$ python -q
>>> import numpy as np
>>> from numpy import linalg as LA
>>> np.set_printoptions(precision=2, suppress=True, linewidth=160, legacy="1.25")
>>> def rd(a):
...     return np.round(a, 2) + 0
... 
>>> F = np.load("x.npy")
>>> F
array([[-2.,  2.,  0.,  0.,  0.,  0.,  0.],
       [ 2., -4.,  2.,  0.,  0.,  0.,  0.],
       [ 0.,  2., -1.,  2.,  0.,  0.,  0.],
       [ 0.,  0.,  2.,  2.,  2.,  0.,  0.],
       [ 0.,  0.,  0.,  2.,  4.,  2.,  0.],
       [ 0.,  0.,  0.,  0.,  2.,  0.,  2.],
       [ 0.,  0.,  0.,  0.,  0.,  2.,  3.]])
>>> # equal to its transpose
>>> w, vecs = LA.eigh(F)
>>> x0 = np.array([-5, -9, 7, 7, -2, -4, -2])
>>> rd(x0 @ F @ x0 / (x0 @ x0)), rd(w[0]), rd(w[-1])
(-0.72, -5.93, 6.02)
>>> (np.sign(vecs[:, -1].round(6)) == np.sign(vecs[0, -1].round(6))).astype(int)
array([1, 1, 1, 1, 1, 1, 1])
>>> x0 @ F @ x0
-165.0
>>> G = F.T @ F
>>> np.diag(G)
array([ 8., 24.,  9., 12., 24.,  8., 13.])
>>> rd(LA.eigvalsh(G)[::-1])
array([36.27, 35.15, 14.79,  4.74,  4.46,  2.51,  0.08])
>>> (F @ F.T).shape
(7, 7)
>>> G
array([[  8., -12.,   4.,   0.,   0.,   0.,   0.],
       [-12.,  24., -10.,   4.,   0.,   0.,   0.],
       [  4., -10.,   9.,   2.,   4.,   0.,   0.],
       [  0.,   4.,   2.,  12.,  12.,   4.,   0.],
       [  0.,   0.,   4.,  12.,  24.,   8.,   4.],
       [  0.,   0.,   0.,   4.,   8.,   8.,   6.],
       [  0.,   0.,   0.,   0.,   4.,   6.,  13.]])
>>> rd(LA.svd(F, compute_uv=False) ** 2)
array([36.27, 35.15, 14.79,  4.74,  4.46,  2.51,  0.08])
>>> W = np.array([[0, 0, -1],
...     [-2, 0, 1],
...     [-1, 1, 0],
...     [-1, 0, 1],
...     [-1, 0, 2],
...     [0, -2, 0],
...     [1, -1, 0]])
>>> b = np.array([-2, 1, -1])
>>> H = np.maximum(F @ W + b, 0)
>>> H
array([[0., 1., 3.],
       [4., 3., 0.],
       [0., 0., 3.],
       [0., 3., 5.],
       [0., 0., 9.],
       [0., 0., 3.],
       [1., 0., 0.]])
>>> rd((H > 0).mean(axis=0))
array([0.29, 0.43, 0.71])
>>> (H > 0).astype(int)
array([[0, 1, 1],
       [1, 1, 0],
       [0, 0, 1],
       [0, 1, 1],
       [0, 0, 1],
       [0, 0, 1],
       [1, 0, 0]])
>>> C = np.array([[-2, -2, -1], [2, -2, 0], [3, -2, 2]])
>>> (H @ C).round(6).argmax(axis=1)
array([0, 0, 0, 0, 0, 0, 2])
>>> left, sv, Vh = LA.svd(F, full_matrices=False)
>>> rd(Vh @ Vh.T)
array([[1., 0., 0., 0., 0., 0., 0.],
       [0., 1., 0., 0., 0., 0., 0.],
       [0., 0., 1., 0., 0., 0., 0.],
       [0., 0., 0., 1., 0., 0., 0.],
       [0., 0., 0., 0., 1., 0., 0.],
       [0., 0., 0., 0., 0., 1., 0.],
       [0., 0., 0., 0., 0., 0., 1.]])
>>> np.allclose(left * sv @ Vh, F)
True
>>> left.shape, sv.shape, Vh.shape
((7, 7), (7,), (7, 7))
>>> rd(sv / sv[0])
array([1.  , 0.98, 0.64, 0.36, 0.35, 0.26, 0.05])
>>> rd(np.cumsum(sv ** 2) / np.sum(sv ** 2))
array([0.37, 0.73, 0.88, 0.93, 0.97, 1.  , 1.  ])
>>> w, vecs = LA.eigvalsh(F)
Traceback (most recent call last):
  File "<python-input-32>", line 1, in <module>
    w, vecs = LA.eigvalsh(F)
    ^^^^^^^
ValueError: too many values to unpack (expected 2)
>>> w, vecs = LA.eigh(F)
>>> rd(LA.eigvalsh(F @ F))
array([ 0.08,  2.51,  4.46,  4.74, 14.79, 35.15, 36.27])
>>> rd(vecs @ np.diag(w) @ vecs.T)
array([[-2.,  2.,  0.,  0.,  0.,  0.,  0.],
       [ 2., -4.,  2.,  0.,  0.,  0.,  0.],
       [ 0.,  2., -1.,  2.,  0.,  0.,  0.],
       [ 0.,  0.,  2.,  2.,  2.,  0.,  0.],
       [ 0.,  0.,  0.,  2.,  4.,  2.,  0.],
       [ 0.,  0.,  0.,  0.,  2.,  0.,  2.],
       [ 0.,  0.,  0.,  0.,  0.,  2.,  3.]])
>>> rd(w)
array([-5.93, -2.18, -1.58, -0.29,  2.11,  3.85,  6.02])
>>> rd(vecs.T @ F @ vecs)
array([[-5.93,  0.  ,  0.  ,  0.  ,  0.  ,  0.  ,  0.  ],
       [ 0.  , -2.18,  0.  ,  0.  ,  0.  ,  0.  ,  0.  ],
       [ 0.  ,  0.  , -1.58,  0.  ,  0.  ,  0.  ,  0.  ],
       [ 0.  ,  0.  ,  0.  , -0.29,  0.  ,  0.  ,  0.  ],
       [ 0.  ,  0.  ,  0.  ,  0.  ,  2.11,  0.  ,  0.  ],
       [ 0.  ,  0.  ,  0.  ,  0.  ,  0.  ,  3.85,  0.  ],
       [ 0.  ,  0.  ,  0.  ,  0.  ,  0.  ,  0.  ,  6.02]])
>>> rd(LA.svd(F, compute_uv=False))
array([6.02, 5.93, 3.85, 2.18, 2.11, 1.58, 0.29])
>>> rd(LA.eigvalsh(F + -2 * np.eye(7)))
array([-7.93, -4.18, -3.58, -2.29,  0.11,  1.85,  4.02])
>>> rd(w.sum()), np.trace(F)
(2.0, 2.0)
